$ python -q
>>> import numpy as np
>>> from numpy import linalg as LA
>>> np.set_printoptions(suppress=True, linewidth=160)
>>> data = np.load("x.npy")
>>> data
array([[ 0,  0,  0,  0,  0,  0,  0,  0,  0,  0,  0,  0,  0,  0],
       [ 0, -2,  0,  0,  0,  0,  0,  0,  0,  0,  0,  0,  0,  0],
       [-2,  1,  1,  0,  0,  0,  0,  0,  0,  0,  0,  0,  0,  0],
       [-2, -2,  0, -2,  0,  0,  0,  0,  0,  0,  0,  0,  0,  0],
       [-2,  2, -2,  2, -2,  0,  0,  0,  0,  0,  0,  0,  0,  0],
       [-1,  1,  1, -2,  2, -1,  0,  0,  0,  0,  0,  0,  0,  0],
       [-2, -1,  1,  2, -1,  0,  0,  0,  0,  0,  0,  0,  0,  0],
       [ 2, -2,  1,  1,  0,  2,  1, -1,  0,  0,  0,  0,  0,  0],
       [ 1, -1, -2,  0, -2, -2,  1, -1,  2,  0,  0,  0,  0,  0],
       [ 1, -2,  1,  2, -2,  2,  0,  1,  0,  2,  0,  0,  0,  0],
       [-2,  2,  2, -2,  2, -2,  0,  1,  1,  2,  0,  0,  0,  0],
       [ 0,  1,  2,  2, -2,  0, -2,  1,  0,  1,  2, -2,  0,  0],
       [-1,  1,  2, -2,  0,  2,  2, -1, -2,  2,  1,  0,  0,  0],
       [ 1,  2, -1,  0, -2,  1,  1, -2,  0, -2, -2, -2, -2, -1]])
>>> cov = data.T @ data
>>> LA.matrix_rank(cov)
np.int64(12)
>>> (data @ data.T).shape
(14, 14)
>>> np.round(LA.svd(data, compute_uv=False) ** 2, 3) + 0
array([70.676, 47.399, 40.007, 32.918, 18.133, 12.623,  9.662,  5.96 ,  3.815,  0.513,  0.292,  0.   ,  0.   ,  0.   ])
>>> np.abs(np.diag(LA.qr(data)[1])) > 1e-9
array([ True,  True,  True,  True,  True,  True,  True,  True,  True,  True,  True,  True, False, False])
>>> arr = np.loadtxt("mat.csv", delimiter=",")
>>> arr
array([[1.   , 0.5  , 0.25 , 0.125, 0.062, 0.031, 0.016],
       [0.5  , 1.   , 0.5  , 0.25 , 0.125, 0.062, 0.031],
       [0.25 , 0.5  , 1.   , 0.5  , 0.25 , 0.125, 0.062],
       [0.125, 0.25 , 0.5  , 1.   , 0.5  , 0.25 , 0.125],
       [0.062, 0.125, 0.25 , 0.5  , 1.   , 0.5  , 0.25 ],
       [0.031, 0.062, 0.125, 0.25 , 0.5  , 1.   , 0.5  ],
       [0.016, 0.031, 0.062, 0.125, 0.25 , 0.5  , 1.   ]])
>>> low = LA.cholesky(arr)
>>> np.round(np.diag(low) ** 2, 3)
array([1.  , 0.75, 0.75, 0.75, 0.75, 0.75, 0.75])
>>> low.round(3)
array([[1.   , 0.   , 0.   , 0.   , 0.   , 0.   , 0.   ],
       [0.5  , 0.866, 0.   , 0.   , 0.   , 0.   , 0.   ],
       [0.25 , 0.433, 0.866, 0.   , 0.   , 0.   , 0.   ],
       [0.125, 0.217, 0.433, 0.866, 0.   , 0.   , 0.   ],
       [0.062, 0.109, 0.217, 0.433, 0.866, 0.   , 0.   ],
       [0.031, 0.054, 0.109, 0.217, 0.433, 0.866, 0.   ],
       [0.016, 0.027, 0.054, 0.109, 0.217, 0.433, 0.866]])
>>> arr / np.sqrt(np.outer(np.diag(arr), np.diag(arr)))
array([[1.   , 0.5  , 0.25 , 0.125, 0.062, 0.031, 0.016],
       [0.5  , 1.   , 0.5  , 0.25 , 0.125, 0.062, 0.031],
       [0.25 , 0.5  , 1.   , 0.5  , 0.25 , 0.125, 0.062],
       [0.125, 0.25 , 0.5  , 1.   , 0.5  , 0.25 , 0.125],
       [0.062, 0.125, 0.25 , 0.5  , 1.   , 0.5  , 0.25 ],
       [0.031, 0.062, 0.125, 0.25 , 0.5  , 1.   , 0.5  ],
       [0.016, 0.031, 0.062, 0.125, 0.25 , 0.5  , 1.   ]])
>>> np.round(np.prod(np.diag(low)) ** 2, 3), round(LA.det(arr), 3)
(np.float64(0.178), np.float64(0.178))
